% ipython --no-banner

In [1]: import numpy as np

In [2]: np.set_printoptions(precision=3, suppress=True, linewidth=120, legacy="1.25")

In [3]: data = np.loadtxt("mat.csv", delimiter=",")

In [4]: data
Out[4]: 
array([[-1.,  2.,  1.],
       [ 1., -1.,  1.],
       [ 3.,  3., -2.],
       [ 1.,  3., -3.]])

In [5]: proj = data @ np.linalg.solve(data.T @ data, data.T)

In [6]: np.allclose(proj @ proj, proj)
Out[6]: True

In [7]: proj
Out[7]: 
array([[ 0.984, -0.094,  0.049, -0.07 ],
       [-0.094,  0.459,  0.282, -0.4  ],
       [ 0.049,  0.282,  0.853,  0.209],
       [-0.07 , -0.4  ,  0.209,  0.704]])

In [8]: x = np.array([3, 3, 1, 2])

In [9]: np.linalg.norm(proj @ x) <= np.linalg.norm(proj, 2) * np.linalg.norm(x) + 1e-9
Out[9]: True

In [10]: np.sign((proj @ x).round(6))
Out[10]: array([1., 1., 1., 1.])

In [11]: proj @ np.ones(4)
Out[11]: array([0.869, 0.247, 1.393, 0.444])

In [12]: proj @ x
Out[12]: array([2.579, 0.578, 2.264, 0.21 ])

In [13]: print((proj * x).sum(axis=1))
[2.579 0.578 2.264 0.21 ]

In [14]: rng = np.random.default_rng(308600)

In [15]: idx = rng.permutation(3)

In [16]: M2 = data[:, idx] * rng.choice([-1, 1], 3)

In [17]: M2
Out[17]: 
array([[-2., -1., -1.],
       [ 1., -1.,  1.],
       [-3.,  2.,  3.],
       [-3.,  3.,  1.]])

In [18]: U, _, Vh = np.linalg.svd(data.T @ M2)

In [19]: np.round(U @ Vh, 3) + 0
Out[19]: 
array([[ 0.,  0.,  1.],
       [-1.,  0.,  0.],
       [ 0., -1.,  0.]])

In [20]: np.round(np.linalg.lstsq(data, M2)[0], 3) + 0
Out[20]: 
array([[ 0.,  0.,  1.],
       [-1.,  0.,  0.],
       [ 0., -1.,  0.]])
